$ python3 -q
>>> import numpy as np
>>> np.set_printoptions(precision=3, suppress=True, linewidth=120)
>>> rd = lambda a: np.round(a, 3) + 0
>>> E = np.loadtxt("block10.csv", delimiter=",")
>>> E
array([[ 0.7  , -1.756,  0.8  ,  1.   , -0.1  , -0.6  ,  0.2  , -0.1  , -1.5  ,  0.2  ,  0.4  ],
       [ 0.3  ,  0.464,  0.   , -0.5  ,  2.   ,  0.1  ,  0.9  , -1.7  , -0.3  , -1.   ,  1.   ],
       [-0.1  , -2.642,  1.6  , -1.2  , -2.   , -0.9  ,  1.   ,  0.7  , -0.1  , -0.7  ,  1.1  ],
       [ 0.3  ,  1.316,  0.3  , -0.6  , -1.   ,  0.4  , -0.3  , -2.1  , -0.7  , -0.2  , -1.4  ],
       [ 0.2  ,  6.969,  0.4  ,  0.5  ,  0.5  ,  2.3  , -0.8  , -1.1  , -0.9  , -0.9  ,  0.7  ],
       [-0.1  ,  6.584, -0.2  , -1.4  ,  0.   ,  2.2  , -1.   ,  1.8  , -0.6  ,  0.2  ,  0.4  ],
       [ 0.8  ,  2.911, -0.1  ,  0.6  , -1.3  ,  1.   , -2.8  ,  2.   , -0.4  , -0.9  ,  0.   ],
       [ 1.7  , -2.705, -0.3  ,  0.7  ,  0.   , -0.9  , -0.8  , -1.3  ,  0.3  , -1.7  , -0.7  ],
       [ 0.7  , -1.294, -1.9  , -0.8  , -1.   , -0.4  ,  0.5  ,  2.1  ,  0.2  ,  0.7  ,  0.1  ],
       [-0.2  ,  1.437,  0.7  ,  0.3  , -1.3  ,  0.5  ,  0.6  , -0.1  , -0.1  ,  1.4  , -0.2  ],
       [-1.2  ,  3.171,  0.4  , -1.6  , -1.2  ,  1.   , -0.8  , -0.9  , -0.8  , -1.7  ,  2.4  ],
       [-1.8  ,  0.068,  0.8  ,  0.5  ,  0.7  ,  0.   ,  1.1  , -0.6  ,  0.4  , -1.9  , -0.1  ],
       [-0.5  , -3.791,  0.8  , -0.5  , -0.3  , -1.2  , -1.6  , -2.6  , -0.3  , -0.3  , -0.8  ],
       [ 0.6  , -1.002, -1.3  , -0.2  ,  0.8  , -0.3  ,  0.4  ,  0.8  ,  0.6  , -1.2  , -0.3  ],
       [-1.2  ,  0.266, -3.8  , -0.6  , -0.1  ,  0.1  ,  0.3  , -1.2  ,  0.4  ,  0.   , -1.9  ],
       [-1.7  , -5.464, -0.1  , -1.4  ,  0.4  , -1.9  ,  0.8  , -0.3  , -2.   ,  0.9  , -1.   ],
       [-0.9  , -3.855, -1.   ,  0.   ,  0.6  , -1.3  ,  0.4  , -0.2  ,  0.7  ,  0.3  ,  0.7  ],
       [-0.8  ,  1.263,  1.1  ,  0.2  ,  0.1  ,  0.4  ,  0.1  , -0.5  ,  0.3  , -0.6  ,  0.5  ],
       [ 1.7  , -0.361, -0.2  ,  0.   ,  1.4  , -0.1  ,  0.6  , -1.5  ,  1.6  , -0.1  ,  0.9  ],
       [ 1.   , -1.299,  1.6  ,  2.   , -1.2  , -0.4  , -1.2  , -0.9  ,  0.2  ,  0.2  , -1.   ],
       [-0.4  ,  1.383, -0.5  , -0.1  ,  0.4  ,  0.4  ,  0.2  , -0.6  ,  1.   ,  0.1  ,  1.   ],
       [ 1.5  , -0.509, -0.5  ,  0.9  , -0.7  , -0.2  ,  2.1  ,  0.2  ,  0.6  , -1.7  ,  1.2  ],
       [-0.6  , -2.195,  2.1  ,  0.7  ,  0.7  , -0.8  , -0.2  , -0.8  ,  0.3  , -0.7  , -1.6  ],
       [ 2.7  , -4.498,  1.8  , -0.9  , -0.3  , -1.5  , -1.7  , -1.4  ,  1.9  ,  1.2  , -0.9  ],
       [ 0.2  , -1.704,  0.6  ,  0.9  ,  1.8  , -0.6  , -1.5  ,  1.2  ,  1.   , -0.5  , -0.7  ],
       [-1.2  ,  3.941,  0.2  ,  0.3  , -0.4  ,  1.3  , -1.1  , -0.2  , -0.4  , -1.8  , -2.2  ]])
>>> vec = np.array([1, 1, 1, 0, 2, 1, 0, 0, 0, 1, 2])
>>> y = E @ vec
>>> rd(np.linalg.pinv(E) @ E)
array([[1., 0., 0., 0., 0., 0., 0., 0., 0., 0., 0.],
       [0., 1., 0., 0., 0., 0., 0., 0., 0., 0., 0.],
       [0., 0., 1., 0., 0., 0., 0., 0., 0., 0., 0.],
       [0., 0., 0., 1., 0., 0., 0., 0., 0., 0., 0.],
       [0., 0., 0., 0., 1., 0., 0., 0., 0., 0., 0.],
       [0., 0., 0., 0., 0., 1., 0., 0., 0., 0., 0.],
       [0., 0., 0., 0., 0., 0., 1., 0., 0., 0., 0.],
       [0., 0., 0., 0., 0., 0., 0., 1., 0., 0., 0.],
       [0., 0., 0., 0., 0., 0., 0., 0., 1., 0., 0.],
       [0., 0., 0., 0., 0., 0., 0., 0., 0., 1., 0.],
       [0., 0., 0., 0., 0., 0., 0., 0., 0., 0., 1.]])
>>> rng = np.random.default_rng(24596)
>>> y = y + 0.05 * rng.normal(size=26)
>>> rd(y)
array([ 0.012,  5.739, -4.649, -2.725, 11.32 ,  9.441,  1.06 , -5.341, -3.992,  0.828,  4.01 , -1.655, -7.135, -2.096,
       -8.577, -9.486, -4.189,  2.569,  5.563, -3.268,  3.815, -0.449, -3.966, -2.709,  0.18 , -2.718])
>>> c, *_ = np.linalg.lstsq(E, y)
>>> c.round()
array([ 1.,  1.,  1.,  0.,  2.,  2.,  0., -0.,  0.,  1.,  2.])
>>> rd(np.linalg.norm(y - E @ c))
np.float64(0.198)
